$ python3 -q
>>> import numpy as np
>>> np.set_printoptions(precision=1, suppress=True, linewidth=120)
>>> rng = np.random.default_rng(2480)
>>> F = np.triu(rng.random((5, 5)) < 0.5, 1).astype(int)
>>> F = F + F.T
>>> print(F)
[[0 1 1 1 0]
 [1 0 0 1 0]
 [1 0 0 1 1]
 [1 1 1 0 0]
 [0 0 1 0 0]]
>>> Q = F.astype(float).copy()
>>> for j in range(5):
...     Q[:, j] -= Q[:, :j] @ (Q[:, :j].T @ Q[:, j])
...     Q[:, j] /= np.linalg.norm(Q[:, j])
... 
>>> Q.round(1) + 0
array([[ 0. ,  0.8,  0. ,  0.6,  0. ],
       [ 0.6, -0.3,  0. ,  0.3, -0.7],
       [ 0.6, -0.3,  0. ,  0.3,  0.7],
       [ 0.6,  0.5,  0. , -0.6,  0. ],
       [ 0. ,  0. ,  1. ,  0. ,  0. ]])
>>> np.round(Q.T @ F, 1) + 0
array([[ 1.7,  0.6,  0.6,  1.2,  0.6],
       [ 0. ,  1.3,  1.3,  0.3, -0.3],
       [ 0. ,  0. ,  1. ,  0. ,  0. ],
       [ 0. ,  0. ,  0. ,  1.3,  0.3],
       [ 0. ,  0. ,  0. ,  0. ,  0.7]])
>>> F @ F
array([[3, 1, 1, 2, 1],
       [1, 2, 2, 1, 0],
       [1, 2, 3, 1, 0],
       [2, 1, 1, 3, 1],
       [1, 0, 0, 1, 1]])
>>> print(np.trace(F @ F @ F) // 6)
2
>>> low = np.diag(F.sum(axis=1)) - F
>>> print(np.linalg.matrix_rank(low))
4
>>> np.round(np.linalg.eigvalsh(low), 1) + 0
array([0. , 0.8, 2.7, 4. , 4.5])
>>> low
array([[ 3, -1, -1, -1,  0],
       [-1,  2,  0, -1,  0],
       [-1,  0,  3, -1, -1],
       [-1, -1, -1,  3,  0],
       [ 0,  0, -1,  0,  1]])
>>> proj = np.triu(np.array([[-1, 3, 2, 2, 2],
...     [3, 2, 1, 1, -1],
...     [-2, -1, 2, 0, -1],
...     [-1, 2, 3, 0, 3],
...     [2, 3, 3, -1, -3]]), 1) + np.eye(5)
>>> Y = proj @ F @ np.linalg.inv(proj)
>>> proj @ F - F @ proj
array([[ 7.,  2.,  3.,  4.,  1.],
       [ 2., -2., -2., -1., -4.],
       [ 0., -3., -3., -2., -5.],
       [ 0., -3.,  0., -3.,  0.],
       [ 0.,  0.,  0.,  0.,  1.]])
>>> np.trace(Y), np.trace(F)
(np.float64(0.0), np.int64(0))
>>> np.linalg.matrix_rank(Y)
np.int64(5)
>>> print(Y)
[[  7. -18.   9.  10. -51.]
 [  3.  -8.   2.   4. -23.]
 [  1.  -3.   0.   2. -10.]
 [  1.  -2.   4.   0.   0.]
 [  0.   0.   1.   0.   1.]]
>>> np.sort(np.abs(np.linalg.eigvals(F)))
array([0.6, 0.7, 1. , 1.8, 2.6])
>>> F @ F
array([[3, 1, 1, 2, 1],
       [1, 2, 2, 1, 0],
       [1, 2, 3, 1, 0],
       [2, 1, 1, 3, 1],
       [1, 0, 0, 1, 1]])
>>> print(round(float(np.abs(np.linalg.eigvals(F)).max()), 1))
2.6
>>> np.linalg.matrix_power(F, 2)
array([[3, 1, 1, 2, 1],
       [1, 2, 2, 1, 0],
       [1, 2, 3, 1, 0],
       [2, 1, 1, 3, 1],
       [1, 0, 0, 1, 1]])
>>> np.allclose(F, F.T)
True
>>> Z = np.array([[2, 1, 0, 2, 1, 2, 0, 1, 1, 0, 1, 2]])
>>> K = rng.normal(size=(37, 1)) @ Z + np.array([6, 5, 6, 1, 6, 2, 0, 5, 3, 0, 6, 1])
>>> print(K.round(1) + 0)
[[ 3.   3.5  6.  -2.   4.5 -1.   0.   3.5  1.5  0.   4.5 -2. ]
 [ 5.6  4.8  6.   0.6  5.8  1.6  0.   4.8  2.8  0.   5.8  0.6]
 [ 1.8  2.9  6.  -3.2  3.9 -2.2  0.   2.9  0.9  0.   3.9 -3.2]
 [ 7.8  5.9  6.   2.8  6.9  3.8  0.   5.9  3.9  0.   6.9  2.8]
 [ 3.3  3.6  6.  -1.7  4.6 -0.7  0.   3.6  1.6  0.   4.6 -1.7]
 [ 6.9  5.5  6.   1.9  6.5  2.9  0.   5.5  3.5  0.   6.5  1.9]
 [ 6.6  5.3  6.   1.6  6.3  2.6  0.   5.3  3.3  0.   6.3  1.6]
 [ 8.7  6.4  6.   3.7  7.4  4.7  0.   6.4  4.4  0.   7.4  3.7]
 [ 6.5  5.3  6.   1.5  6.3  2.5  0.   5.3  3.3  0.   6.3  1.5]
 [ 4.8  4.4  6.  -0.2  5.4  0.8  0.   4.4  2.4  0.   5.4 -0.2]
 [ 4.4  4.2  6.  -0.6  5.2  0.4  0.   4.2  2.2  0.   5.2 -0.6]
 [ 2.3  3.2  6.  -2.7  4.2 -1.7  0.   3.2  1.2  0.   4.2 -2.7]
 [ 7.7  5.9  6.   2.7  6.9  3.7  0.   5.9  3.9  0.   6.9  2.7]
 [ 8.8  6.4  6.   3.8  7.4  4.8  0.   6.4  4.4  0.   7.4  3.8]
 [ 7.7  5.8  6.   2.7  6.8  3.7  0.   5.8  3.8  0.   6.8  2.7]
 [ 3.1  3.5  6.  -1.9  4.5 -0.9  0.   3.5  1.5  0.   4.5 -1.9]
 [ 3.9  4.   6.  -1.1  5.  -0.1  0.   4.   2.   0.   5.  -1.1]
 [ 3.4  3.7  6.  -1.6  4.7 -0.6  0.   3.7  1.7  0.   4.7 -1.6]
 [ 3.8  3.9  6.  -1.2  4.9 -0.2  0.   3.9  1.9  0.   4.9 -1.2]
 [ 2.6  3.3  6.  -2.4  4.3 -1.4  0.   3.3  1.3  0.   4.3 -2.4]
 [ 8.7  6.3  6.   3.7  7.3  4.7  0.   6.3  4.3  0.   7.3  3.7]
 [ 7.2  5.6  6.   2.2  6.6  3.2  0.   5.6  3.6  0.   6.6  2.2]
 [10.2  7.1  6.   5.2  8.1  6.2  0.   7.1  5.1  0.   8.1  5.2]
 [ 4.6  4.3  6.  -0.4  5.3  0.6  0.   4.3  2.3  0.   5.3 -0.4]
 [ 5.5  4.7  6.   0.5  5.7  1.5  0.   4.7  2.7  0.   5.7  0.5]
 [ 4.7  4.4  6.  -0.3  5.4  0.7  0.   4.4  2.4  0.   5.4 -0.3]
 [ 5.   4.5  6.   0.   5.5  1.   0.   4.5  2.5  0.   5.5  0. ]
 [ 8.4  6.2  6.   3.4  7.2  4.4  0.   6.2  4.2  0.   7.2  3.4]
 [ 8.3  6.2  6.   3.3  7.2  4.3  0.   6.2  4.2  0.   7.2  3.3]
 [ 6.1  5.1  6.   1.1  6.1  2.1  0.   5.1  3.1  0.   6.1  1.1]
 [ 8.9  6.5  6.   3.9  7.5  4.9  0.   6.5  4.5  0.   7.5  3.9]
 [ 4.2  4.1  6.  -0.8  5.1  0.2  0.   4.1  2.1  0.   5.1 -0.8]
 [ 9.2  6.6  6.   4.2  7.6  5.2  0.   6.6  4.6  0.   7.6  4.2]
 [ 6.6  5.3  6.   1.6  6.3  2.6  0.   5.3  3.3  0.   6.3  1.6]
 [ 5.4  4.7  6.   0.4  5.7  1.4  0.   4.7  2.7  0.   5.7  0.4]
 [ 6.4  5.2  6.   1.4  6.2  2.4  0.   5.2  3.2  0.   6.2  1.4]
 [ 5.4  4.7  6.   0.4  5.7  1.4  0.   4.7  2.7  0.   5.7  0.4]]
>>> left, sv, Vh = np.linalg.svd(K)
>>> np.argmax(sv[:-1] / (sv[1:] + 1e-6)) + 1
np.int64(2)
>>> sv.round(1) + 0
array([89.4, 22.1,  0. ,  0. ,  0. ,  0. ,  0. ,  0. ,  0. ,  0. ,  0. ,  0. ])
>>> Y = left[:, :2] @ np.diag(sv[:2]) @ Vh[:2]
>>> np.linalg.matrix_rank(Y)
np.int64(2)
>>> round(np.abs(K - Y).max(), 1)
np.float64(0.0)
>>> np.linalg.matrix_rank(K, rtol=0.05)
np.int64(2)
>>> np.abs(np.diag(np.linalg.qr(K)[1])) > 1e-9
array([ True,  True, False, False, False, False, False, False, False, False, False, False])
>>> print(np.allclose(K[:-1].T @ np.linalg.lstsq(K[:-1].T, K[-1])[0], K[-1]))
True
>>> Y = F / np.sqrt((F ** 2).mean(axis=1, keepdims=True))
>>> np.linalg.matrix_rank(Y) == np.linalg.matrix_rank(F)
np.True_
>>> Y[3]
array([1.3, 1.3, 1.3, 0. , 0. ])
>>> F - F.mean(axis=1, keepdims=True)
array([[-0.6,  0.4,  0.4,  0.4, -0.6],
       [ 0.6, -0.4, -0.4,  0.6, -0.4],
       [ 0.4, -0.6, -0.6,  0.4,  0.4],
       [ 0.4,  0.4,  0.4, -0.6, -0.6],
       [-0.2, -0.2,  0.8, -0.2, -0.2]])
>>> np.argsort(-np.linalg.norm(K, axis=0).round(6), kind="stable")[:3]
array([ 0,  4, 10])
>>> A = np.array([[57, -39, -32, -36],
...     [-39, 29, 24, 28],
...     [-32, 24, 25, 15],
...     [-36, 28, 15, 41]])
>>> # rank 3
>>> left, sv, Vh = np.linalg.svd(A, full_matrices=False)
>>> np.abs(left[:, 0]).round(6).argmax()
np.int64(0)
>>> np.cumsum(sv ** 2) / np.sum(sv ** 2)
array([1., 1., 1., 1.])
>>> left.shape, sv.shape, Vh.shape
((4, 4), (4,), (4, 4))
>>> E = np.loadtxt("x.csv", delimiter=",")
>>> E.round(1) + 0
array([[0.5, 0.5, 0.2, 0.1],
       [0.5, 0.5, 0.2, 0.1],
       [0.2, 0.2, 0.1, 0. ],
       [0.1, 0.1, 0. , 0. ]])
>>> np.round(np.kron(np.eye(2, dtype=int), E), 1) + 0
array([[0.5, 0.5, 0.2, 0.1, 0. , 0. , 0. , 0. ],
       [0.5, 0.5, 0.2, 0.1, 0. , 0. , 0. , 0. ],
       [0.2, 0.2, 0.1, 0. , 0. , 0. , 0. , 0. ],
       [0.1, 0.1, 0. , 0. , 0. , 0. , 0. , 0. ],
       [0. , 0. , 0. , 0. , 0.5, 0.5, 0.2, 0.1],
       [0. , 0. , 0. , 0. , 0.5, 0.5, 0.2, 0.1],
       [0. , 0. , 0. , 0. , 0.2, 0.2, 0.1, 0. ],
       [0. , 0. , 0. , 0. , 0.1, 0.1, 0. , 0. ]])
>>> np.round(np.poly(E), 1) + 0
array([ 1., -1.,  0.,  0.,  0.])
>>> np.round(np.linalg.eigvals(E), 1) + 0
array([0., 1., 0., 0.])
>>> np.round(np.linalg.det(2 * E), 1), round(float(np.linalg.det(E)), 1)
(np.float64(0.0), 0.0)
>>> round(np.linalg.eigvals(E).sum().real, 1)
np.float64(1.0)
>>> X = np.array([[0, 1, 0, 3, 0, 0, 0, 0, 0],
...     [0, 3, 0, 0, 0, 0, 0, 0, 0],
...     [3, 0, 0, 0, 0, 0, 1, 0, 0],
...     [0, 1, 0, 0, 0, 1, 0, 3, 0],
...     [0, 0, 1, 1, 0, 0, 0, 0, 0],
...     [0, 0, 0, 2, 0, 2, 0, 1, 0],
...     [0, 0, 2, 0, 0, 0, 0, 0, 0]])
>>> X
array([[0, 1, 0, 3, 0, 0, 0, 0, 0],
       [0, 3, 0, 0, 0, 0, 0, 0, 0],
       [3, 0, 0, 0, 0, 0, 1, 0, 0],
       [0, 1, 0, 0, 0, 1, 0, 3, 0],
       [0, 0, 1, 1, 0, 0, 0, 0, 0],
       [0, 0, 0, 2, 0, 2, 0, 1, 0],
       [0, 0, 2, 0, 0, 0, 0, 0, 0]])
>>> Y = X + rng.integers(-2, 3, (7, 6)) @ rng.integers(-2, 3, (6, 9))
>>> Y
array([[  4,   0,  -1,   5,   8,   0,  -4,   5,   0],
       [  0,   0,   2,   1,  -6,   2,   4,  -8,   1],
       [ -3,  -4,   0,  -2, -10,   6,   5,   0,   8],
       [ -8,   4,   3,  -7,  -5,  -8,  -5,   0,  -2],
       [ -3,  -3,   4,   0,  -5,   2,   1,  -4,   4],
       [  1,  -8,   0,   0,   0,  -6,  -9,  -3,   0],
       [  0,  -5,   1,  -1,  -5,  -3,  -1,  -5,   0]])
>>> print(np.abs(Y - X).sum(axis=1))
[25 27 40 45 26 32 21]
>>> np.round(np.linalg.svd(Y - X, compute_uv=False), 1) + 0
array([23.3, 19.9, 13.1,  9.5,  4.2,  0.1,  0. ])
>>> np.linalg.matrix_rank(Y - X, tol=1e-8)
np.int64(6)
>>> print(Y - X)
[[  4  -1  -1   2   8   0  -4   5   0]
 [  0  -3   2   1  -6   2   4  -8   1]
 [ -6  -4   0  -2 -10   6   4   0   8]
 [ -8   3   3  -7  -5  -9  -5  -3  -2]
 [ -3  -3   3  -1  -5   2   1  -4   4]
 [  1  -8   0  -2   0  -8  -9  -4   0]
 [  0  -5  -1  -1  -5  -3  -1  -5   0]]
>>> blk = np.stack([Y, -1 * Y, Y[::-1]])
>>> (blk @ Y.T).shape
(3, 7, 7)
>>> np.einsum("bij,cij->bc", blk, blk)
array([[ 1157, -1157,   314],
       [-1157,  1157,  -314],
       [  314,  -314,  1157]])
>>> np.linalg.matrix_rank(blk.reshape(3, -1))
np.int64(2)
